In [1]: import numpy as np

In [2]: np.set_printoptions(precision=1, suppress=True, linewidth=160)

In [3]: rnd = lambda a: np.round(a, 1) + 0

In [4]: mat = np.load("case4.npy")

In [5]: mat
Out[5]: 
array([[ 2,  0,  1, -2,  0, -1, -3, -3,  3,  3],
       [-2,  3,  3,  1,  1,  1,  3,  0,  1,  2],
       [-3, -1,  3,  3, -3,  0,  3,  1,  0,  3],
       [ 3, -1,  0, -2,  3, -1,  1,  3,  2,  1],
       [ 0,  1, -2, -3, -2, -2,  3,  3,  1,  3],
       [ 3,  2, -1,  1, -1, -3, -3, -2,  3, -2],
       [-4,  9, 10,  1,  3,  2,  6, -3,  6,  9]])

In [6]: U, s, VT = np.linalg.svd(mat)

In [7]: V = VT[:(s > 1e-8).sum()]

In [8]: rng = np.random.default_rng(11026)

In [9]: x = mat[5] + 4 * mat[3] + rng.integers(2) * np.eye(10)[0]

In [10]: x
Out[10]: array([15., -2., -1., -7., 11., -7.,  1., 10., 11.,  2.])

In [11]: np.allclose(V.T @ V @ x, x)
Out[11]: True

In [12]: rnd(np.linalg.norm(x - V.T @ V @ x))
Out[12]: np.float64(0.0)

In [13]: rk = np.linalg.matrix_rank(mat)

In [14]: rk
Out[14]: np.int64(6)

In [15]: null = np.linalg.svd(mat)[2][rk:].T

In [16]: [int(np.linalg.matrix_rank(np.delete(mat, i, axis=0))) for i in range(7)]
Out[16]: [6, 6, 5, 5, 5, 5, 6]

In [17]: r0 = np.array([1, 3, 3])

In [18]: np.cross(mat[1, :3], mat[5, :3])
Out[18]: array([ -9,   7, -13])

In [19]: W0 = np.load("layer15.npy")

In [20]: W0
Out[20]: 
array([[-5, -3,  6, -4, -2,  3],
       [-4,  0,  0,  4,  0, -2],
       [-4, -4,  8, -4, -1,  1],
       [-3,  2, -4, -3, -1, -1]])

In [21]: r0 = np.array([1, 1])

In [22]: np.correlate(W0[0], W0[3], "full")
Out[22]: array([  5,   8,  12,  27, -10,  -4,  40, -27,  -4,  12,  -9])

In [23]: np.cross(W0[0, :3], W0[3, :3])
Out[23]: array([  0, -38, -19])

In [24]: np.array([np.convolve(row, r0, "same") for row in W0])
Out[24]: 
array([[-5, -8,  3,  2, -6,  1],
       [-4, -4,  0,  4,  4, -2],
       [-4, -8,  4,  4, -5,  0],
       [-3, -1, -2, -7, -4, -2]])

In [25]: x = np.array([5, 3, 2, 2, 1, 4])

In [26]: np.linalg.norm(W0 @ x) <= np.linalg.norm(W0, 2) * np.linalg.norm(x) + 1e-9
Out[26]: np.True_

In [27]: np.einsum("ij,j->i", W0, x)
Out[27]: array([-20, -20, -21, -28])

In [28]: (W0 * x).sum(axis=1)
Out[28]: array([-20, -20, -21, -28])

In [29]: np.sign((W0 @ x).round(6))
Out[29]: array([-1, -1, -1, -1])

In [30]: W0 @ x
Out[30]: array([-20, -20, -21, -28])

In [31]: W0 * x
Out[31]: 
array([[-25,  -9,  12,  -8,  -2,  12],
       [-20,   0,   0,   8,   0,  -8],
       [-20, -12,  16,  -8,  -1,   4],
       [-15,   6,  -8,  -6,  -1,  -4]])

In [32]: W0 @ (2 * x)
Out[32]: array([-40, -40, -42, -56])

In [33]: (W0 @ x).argmax()
Out[33]: np.int64(0)
